In [1]: import numpy as np

In [2]: np.set_printoptions(suppress=True, linewidth=100)

In [3]: def tidy(a):
   ...:     return np.round(a, 2) + 0
   ...: 

In [4]: arr = np.loadtxt("test18.csv", delimiter=",")

In [5]: arr
Out[5]: 
array([[2., 0.],
       [0., 2.]])

In [6]: w, evecs = np.linalg.eigh(arr)

In [7]: tidy(np.linalg.eigvalsh(arr + -1 * np.eye(2)))
Out[7]: array([1., 1.])

In [8]: evecs.T @ arr @ evecs
Out[8]: 
array([[2., 0.],
       [0., 2.]])

In [9]: tidy(np.linalg.eigvalsh(arr @ arr))
Out[9]: array([4., 4.])

In [10]: evecs @ np.diag(w) @ evecs.T
Out[10]: 
array([[2., 0.],
       [0., 2.]])

In [11]: Lm = np.linalg.cholesky(arr)

In [12]: arr / np.sqrt(np.outer(np.diag(arr), np.diag(arr)))
Out[12]: 
array([[1., 0.],
       [0., 1.]])

In [13]: np.linalg.eigvalsh(arr).min() > 0
Out[13]: np.True_

In [14]: tidy(np.prod(np.diag(Lm)) ** 2), tidy(np.linalg.det(arr))
Out[14]: (np.float64(4.0), np.float64(4.0))

In [15]: tidy(np.sort(np.linalg.eigvals(arr)))
Out[15]: array([2., 2.])

In [16]: arr @ arr
Out[16]: 
array([[4., 0.],
       [0., 4.]])

In [17]: other = np.linalg.inv(arr)

In [18]: tidy(np.linalg.det(arr) * other)
Out[18]: 
array([[2., 0.],
       [0., 2.]])

In [19]: tidy(np.linalg.slogdet(arr)[0])
Out[19]: np.float64(1.0)

In [20]: tidy(np.linalg.det(arr) * np.linalg.det(other))
Out[20]: np.float64(1.0)

In [21]: rng = np.random.default_rng(16)

In [22]: idx = rng.permutation(2)

In [23]: idx
Out[23]: array([1, 0])

In [24]: other = arr[idx][:, idx]

In [25]: tidy(np.linalg.det(other)), tidy(np.linalg.det(arr[idx]))
Out[25]: (np.float64(4.0), np.float64(-4.0))

In [26]: W0 = np.load("mat.npy")

In [27]: W0
Out[27]: 
array([[ 0,  8,  0,  7,  1,  7],
       [ 7,  2, 35,  4,  4,  8],
       [ 8,  1, 40,  6,  6,  2]])

In [28]: other = np.array([[3, 6, 9], [2, 4, 7], [3, 5, 6], [3, 9, 4], [6, 1, 0], [6, 0, 2]])

In [29]: np.einsum("ij->j", W0)
Out[29]: array([15, 11, 75, 17, 11, 17])

In [30]: W0 @ other
Out[30]: 
array([[ 85,  96,  98],
       [214, 265, 319],
       [212, 312, 347]])

In [31]: other.T @ W0.T
Out[31]: 
array([[ 85, 214, 212],
       [ 96, 265, 312],
       [ 98, 319, 347]])

In [32]: np.einsum("ij,ij->i", W0, W0)
Out[32]: array([ 163, 1374, 1741])

In [33]: T = np.stack([W0, -2 * W0, W0[::-1]])

In [34]: np.linalg.matrix_rank(T)
Out[34]: array([3, 3, 3])

In [35]: T.shape
Out[35]: (3, 3, 6)

In [36]: np.einsum("bij,cij->bc", T, T)
Out[36]: 
array([[ 3278, -6556,  1514],
       [-6556, 13112, -3028],
       [ 1514, -3028,  3278]])

In [37]: (T @ W0.T).shape
Out[37]: (3, 3, 3)

In [38]: x0 = np.array([1, -3, 4, -4, 4, 4])

In [39]: W0 @ np.eye(6)[0]
Out[39]: array([0., 7., 8.])

In [40]: W0 @ np.ones(6)
Out[40]: array([23., 60., 63.])

In [41]: (W0 @ x0).argmax()
Out[41]: np.int64(1)

In [42]: W0 @ x0
Out[42]: array([-20, 173, 173])

In [43]: W0 @ (2 * x0)
Out[43]: array([-40, 346, 346])

In [44]: W0 * x0
Out[44]: 
array([[  0, -24,   0, -28,   4,  28],
       [  7,  -6, 140, -16,  16,  32],
       [  8,  -3, 160, -24,  24,   8]])

In [45]: np.sign((W0 @ x0).round(6))
Out[45]: array([-1,  1,  1])

In [46]: np.linalg.norm(W0 @ x0) <= np.linalg.norm(W0, 2) * np.linalg.norm(x0) + 1e-9
Out[46]: np.True_

In [47]: F = np.load("data.npy")

In [48]: F
Out[48]: 
array([[ 0, -1,  0, -1],
       [-2,  1, -2,  1],
       [ 0, -1,  0, -1],
       [-2,  1, -2,  1]])

In [49]: np.trace(F)
Out[49]: np.int64(2)

In [50]: tidy(np.abs(np.linalg.eigvals(F)).max())
Out[50]: np.float64(4.0)

In [51]: tidy(np.sort(np.abs(np.linalg.eigvals(F))))
Out[51]: array([0., 0., 2., 4.])

In [52]: np.allclose(F @ F.T, F.T @ F)
Out[52]: False

In [53]: (F - F.T) / 2
Out[53]: 
array([[ 0. ,  0.5,  0. ,  0.5],
       [-0.5,  0. , -0.5,  0. ],
       [ 0. ,  0.5,  0. ,  0.5],
       [-0.5,  0. , -0.5,  0. ]])

In [54]: (F + F.T) / 2
Out[54]: 
array([[ 0. , -1.5,  0. , -1.5],
       [-1.5,  1. , -1.5,  1. ],
       [ 0. , -1.5,  0. , -1.5],
       [-1.5,  1. , -1.5,  1. ]])

In [55]: np.linalg.determinant(F)
AttributeError: module 'numpy.linalg' has no attribute 'determinant'


In [56]: hat = np.triu(np.array([[7, 6, 0, 7], [3, 1, 7, 7], [8, 0, 1, 0], [2, 4, 1, 0]]), 1) + np.eye(4)

In [57]: other = hat @ F @ np.linalg.inv(hat)

In [58]: np.linalg.matrix_rank(other)
Out[58]: np.int64(2)

In [59]: np.trace(other), np.trace(F)
Out[59]: (np.float64(2.0), np.int64(2))

In [60]: tidy(np.linalg.det(other))
Out[60]: np.float64(0.0)

In [61]: hat @ F - F @ hat
Out[61]: 
array([[-26.,  13., -19.,  20.],
       [-14.,  12., -21.,   7.],
       [  0.,   0.,   7.,   7.],
       [  0.,  12.,  -7.,   7.]])

In [62]: Uu, sigma, Vh = np.linalg.svd(F)

In [63]: evecs = Vh[:(sigma > 1e-8).sum()]

In [64]: x0 = F[2] + -3 * F[0] + rng.integers(2) * np.eye(4)[3]

In [65]: x0
Out[65]: array([0., 2., 0., 3.])

In [66]: np.allclose(evecs.T @ evecs @ x0, x0)
Out[66]: False

In [67]: tidy(evecs.T @ evecs)
Out[67]: 
array([[0.5, 0. , 0.5, 0. ],
       [0. , 0.5, 0. , 0.5],
       [0.5, 0. , 0.5, 0. ],
       [0. , 0.5, 0. , 0.5]])

In [68]: np.linalg.matrix_rank(np.vstack([F, x0]))
Out[68]: np.int64(3)

In [69]: np.unique(F.round(6), axis=0).shape
Out[69]: (2, 4)

In [70]: tidy(np.trace(np.linalg.pinv(F) @ F))
Out[70]: np.float64(2.0)

In [71]: tidy(F @ np.linalg.pinv(F) @ F)
Out[71]: 
array([[ 0., -1.,  0., -1.],
       [-2.,  1., -2.,  1.],
       [ 0., -1.,  0., -1.],
       [-2.,  1., -2.,  1.]])

In [72]: np.abs(np.diag(np.linalg.qr(F)[1])) > 1e-9
Out[72]: array([ True,  True, False, False])

In [73]: np.linalg.lstsq(F[:-1].T, F[-1])[2]
Out[73]: np.int32(2)

In [74]: Uu, sigma, Vh = np.linalg.svd(F)

In [75]: np.argmax(sigma[:-1] / (sigma[1:] + 1e-6)) + 1
Out[75]: np.int64(2)

In [76]: other = Uu[:, :2] @ np.diag(sigma[:2]) @ Vh[:2]

In [77]: tidy(np.linalg.norm(F - other) / np.linalg.norm(F))
Out[77]: np.float64(0.0)

In [78]: tidy(other)
Out[78]: 
array([[ 0., -1.,  0., -1.],
       [-2.,  1., -2.,  1.],
       [ 0., -1.,  0., -1.],
       [-2.,  1., -2.,  1.]])

In [79]: K = np.eye(5, dtype=int)[rng.permutation(5)]

In [80]: K
Out[80]: 
array([[0, 0, 1, 0, 0],
       [1, 0, 0, 0, 0],
       [0, 0, 0, 1, 0],
       [0, 0, 0, 0, 1],
       [0, 1, 0, 0, 0]])

In [81]: def softmax(z):
    ...:     e = np.exp(z - z.max(axis=-1, keepdims=True))
    ...:     return e / e.sum(axis=-1, keepdims=True)
    ...: 

In [82]: tidy(softmax(K).sum(axis=1))
Out[82]: array([1., 1., 1., 1., 1.])

In [83]: tidy(softmax(10 * K[4]))
Out[83]: array([0., 1., 0., 0., 0.])

In [84]: scores = K @ K.T / np.sqrt(5)

In [85]: tidy(softmax(scores))
Out[85]: 
array([[0.28, 0.18, 0.18, 0.18, 0.18],
       [0.18, 0.28, 0.18, 0.18, 0.18],
       [0.18, 0.18, 0.28, 0.18, 0.18],
       [0.18, 0.18, 0.18, 0.28, 0.18],
       [0.18, 0.18, 0.18, 0.18, 0.28]])

In [86]: tidy(softmax(scores + np.triu(np.full(scores.shape, -np.inf), 1)))
Out[86]: 
array([[1.  , 0.  , 0.  , 0.  , 0.  ],
       [0.39, 0.61, 0.  , 0.  , 0.  ],
       [0.28, 0.28, 0.44, 0.  , 0.  ],
       [0.22, 0.22, 0.22, 0.34, 0.  ],
       [0.18, 0.18, 0.18, 0.18, 0.28]])

In [87]: tidy(softmax(scores)[4] @ K)
Out[87]: array([0.18, 0.28, 0.18, 0.18, 0.18])

In [88]: other = np.array([[-1, -3, 5], [0, 5, 4], [0, -2, 0], [2, 2, 1], [-2, -5, -1]])

In [89]: np.einsum("ik,kj->ij", K, other)
Out[89]: 
array([[ 0, -2,  0],
       [-1, -3,  5],
       [ 2,  2,  1],
       [-2, -5, -1],
       [ 0,  5,  4]])

In [90]: K @ other
Out[90]: 
array([[ 0, -2,  0],
       [-1, -3,  5],
       [ 2,  2,  1],
       [-2, -5, -1],
       [ 0,  5,  4]])

In [91]: np.einsum("ij,ij->", K, other)
ValueError: operands could not be broadcast together with remapped shapes [original->remapped]: (5,5)->(5,5) (5,3)->(5,3) 


In [92]: np.vstack([K, other.T]).shape
Out[92]: (8, 5)

In [93]: E = np.loadtxt("dump.csv", delimiter=",")

In [94]: tidy(E)
Out[94]: 
array([[-3.5 , -5.56,  1.96,  1.96, -7.01],
       [ 7.14,  4.62,  4.83, -1.69,  1.23],
       [-4.04, -5.72,  1.33,  2.02, -6.72],
       [-4.05,  0.68, -7.09, -0.18,  5.73],
       [ 0.59,  4.24, -4.67, -1.46,  7.6 ],
       [ 5.02,  5.88, -0.07, -2.09,  5.99],
       [-3.46,  1.25, -6.93, -0.38,  6.18],
       [ 2.59, -2.01,  6.6 ,  0.65, -6.72],
       [ 1.29, -3.02,  5.94,  1.02, -7.27],
       [ 1.28, -3.03,  5.94,  1.02, -7.27],
       [-7.05, -3.76, -5.83,  1.39,  0.34],
       [-6.19, -5.79, -1.85,  2.07, -4.53],
       [ 6.41,  2.27,  6.82, -0.87, -2.55],
       [-6.41, -2.26, -6.82,  0.87,  2.57],
       [ 3.75, -0.98,  7.02,  0.28, -5.97],
       [ 5.05,  5.89, -0.01, -2.09,  5.95],
       [ 6.79,  5.43,  3.24, -1.96,  3.17],
       [-3.82, -5.66,  1.59,  1.99, -6.84],
       [-0.92, -4.43,  4.41,  1.53, -7.6 ],
       [-6.97, -5.19, -3.83,  1.88, -2.52],
       [-3.03,  1.64, -6.78, -0.52,  6.47],
       [ 3.54,  5.58, -1.91, -1.96,  6.99]])

In [95]: Ac = E - E.mean(axis=0)

In [96]: Uu, sigma, Vh = np.linalg.svd(Ac, full_matrices=False)

In [97]: tidy((sigma ** 2).sum() ** 2 / (sigma ** 4).sum())
Out[97]: np.float64(1.96)

In [98]: tidy(sigma ** 2 / (sigma ** 2).sum())
Out[98]: array([0.57, 0.43, 0.  , 0.  , 0.  ])

In [99]: (np.sign(Uu[:, 0]) == np.sign(Uu[0, 0])).astype(int)
Out[99]: array([1, 0, 1, 0, 0, 0, 0, 1, 1, 1, 0, 1, 1, 0, 1, 0, 0, 1, 1, 1, 0, 0])

In [100]: np.abs(Vh[0]).argmax()
Out[100]: np.int64(4)

In [101]: tidy(Ac.mean(axis=0))
Out[101]: array([0., 0., 0., 0., 0.])

In [102]: X = np.load("m.npy")

In [103]: X
Out[103]: 
array([[ -2,   0,   1,  -1],
       [-10,   0,   5,  -5],
       [  0,   0,   0,   0]])

In [104]: rk = np.linalg.matrix_rank(X)

In [105]: rk
Out[105]: np.int64(1)

In [106]: null = np.linalg.svd(X)[2][rk:].T

In [107]: [int(np.linalg.matrix_rank(np.delete(X, i, axis=0))) for i in range(3)]
Out[107]: [1, 1, 1]

In [108]: [int(np.linalg.matrix_rank(X[:i])) for i in range(1, len(X) + 1)]
Out[108]: [1, 1, 1]

In [109]: np.linalg.matrix_rank(X.T @ X), np.linalg.matrix_rank(X @ X.T)
Out[109]: (np.int64(1), np.int64(1))

In [110]: mat = np.loadtxt("layer19.csv", delimiter=",")

In [111]: tidy(mat)
Out[111]: 
array([[-59.66,  17.95, -72.81,   9.1 ],
       [-52.  ,  16.87, -64.57,   7.18],
       [-42.47,  15.29, -54.05,   4.93],
       [-39.76,  14.78, -50.99,   4.32],
       [-32.27,  13.19, -42.38,   2.74],
       [-14.4 ,   7.76, -20.2 ,  -0.06],
       [-13.27,   7.28, -18.66,  -0.16],
       [-11.85,   6.65, -16.71,  -0.26],
       [ -6.45,   3.76,  -8.89,  -0.34],
       [ -4.12,   2.24,  -5.34,  -0.18],
       [ -3.69,   1.95,  -4.7 ,  -0.14],
       [ -0.8 ,   0.25,  -0.79,   0.05],
       [  1.98,  -0.07,   1.36,  -0.43],
       [  2.74,   0.06,   1.73,  -0.68],
       [  6.42,   1.27,   3.01,  -2.27],
       [ 18.62,   6.87,   6.33,  -8.7 ],
       [ 53.4 ,  23.  ,  17.48, -27.76],
       [ 69.13,  29.96,  23.2 , -36.32],
       [ 69.89,  30.29,  23.49, -36.73]])

In [112]: Z = mat[[16, 1]].astype(float)

In [113]: for _ in range(5):
     ...:     idx = np.linalg.norm(mat[:, None] - Z, axis=-1).argmin(axis=1)
     ...:     Z = np.array([mat[idx == j].mean(axis=0) for j in range(2)])
     ...: 

In [114]: idx
Out[114]: array([1, 1, 1, 1, 1, 1, 1, 1, 0, 0, 0, 0, 0, 0, 0, 0, 0, 0, 0])

In [115]: np.abs(Z[1] - Z[0]).argmax()
Out[115]: np.int64(0)

In [116]: tidy(Z)
Out[116]: 
array([[ 18.83,   9.05,   5.17, -10.32],
       [-33.21,  12.47, -42.55,   3.48]])

In [117]: np.bincount(idx)
Out[117]: array([11,  8])

In [118]: tidy(np.linalg.norm(mat, 2) / np.linalg.norm(mat))
Out[118]: np.float64(0.91)

In [119]: np.linalg.matrix_rank(mat, rtol=0.1)
Out[119]: np.int64(2)

In [120]: data = np.load("case4.npy")

In [121]: data
Out[121]: 
array([[-2,  0, -2,  2],
       [ 1,  0, -3, -2],
       [-1, -1, -3,  2],
       [-2, -3,  1, -3],
       [ 0, -1,  3,  3],
       [ 1,  0, -3, -2]])

In [122]: other = data + rng.integers(-2, 3, (6, 3)) @ rng.integers(-2, 3, (3, 4))

In [123]: other
Out[123]: 
array([[ 3, -5,  2,  0],
       [ 8, -5, -1, -8],
       [ 9, -9,  5, -4],
       [ 4, -7,  1, -9],
       [ 0,  1,  0,  0],
       [-1,  0, -4,  1]])

In [124]: np.linalg.matrix_rank(other - data, tol=1e-8)
Out[124]: np.int64(3)

In [125]: other - data
Out[125]: 
array([[ 5, -5,  4, -2],
       [ 7, -5,  2, -6],
       [10, -8,  8, -6],
       [ 6, -4,  0, -6],
       [ 0,  2, -3, -3],
       [-2,  0, -1,  3]])

In [126]: hat = data @ np.linalg.solve(data.T @ data, data.T)

In [127]: tidy(np.linalg.eigvalsh(hat))
Out[127]: array([0., 0., 1., 1., 1., 1.])

In [128]: np.linalg.matrix_rank(np.eye(6) - hat)
Out[128]: np.int64(2)

In [129]: np.allclose(hat @ hat, hat)
Out[129]: True

In [130]: q, Rm = np.linalg.qr(data)

In [131]: np.trace(q @ q.T)
Out[131]: np.float64(4.0)

In [132]: tidy(np.abs(np.diag(Rm)))
Out[132]: array([3.32, 2.56, 6.33, 4.85])

In [133]: tidy(abs(Rm[0, 0])), tidy(np.linalg.norm(data[:, 0]))
Out[133]: (np.float64(3.32), np.float64(3.32))

In [134]: tidy(q)
Out[134]: 
array([[-0.6 ,  0.5 , -0.27,  0.09],
       [ 0.3 , -0.25, -0.5 , -0.04],
       [-0.3 , -0.14, -0.51,  0.58],
       [-0.6 , -0.68,  0.03, -0.42],
       [ 0.  , -0.39,  0.42,  0.69],
       [ 0.3 , -0.25, -0.5 , -0.04]])

In [135]: x0 = np.array([1, 1, 0, 3])

In [136]: target = data @ x0

In [137]: tidy(np.linalg.lstsq(data, target)[0])
Out[137]: array([1., 1., 0., 3.])

In [138]: target = target + 0.02 * rng.normal(size=6)

In [139]: tidy(target)
Out[139]: array([  3.96,  -4.98,   3.97, -14.  ,   8.  ,  -5.  ])

In [140]: c, *_ = np.linalg.lstsq(data, target)

In [141]: tidy(np.linalg.norm(target - data @ c))
Out[141]: np.float64(0.01)

In [142]: tidy(c)
Out[142]: array([1.01, 1.  , 0.  , 2.99])
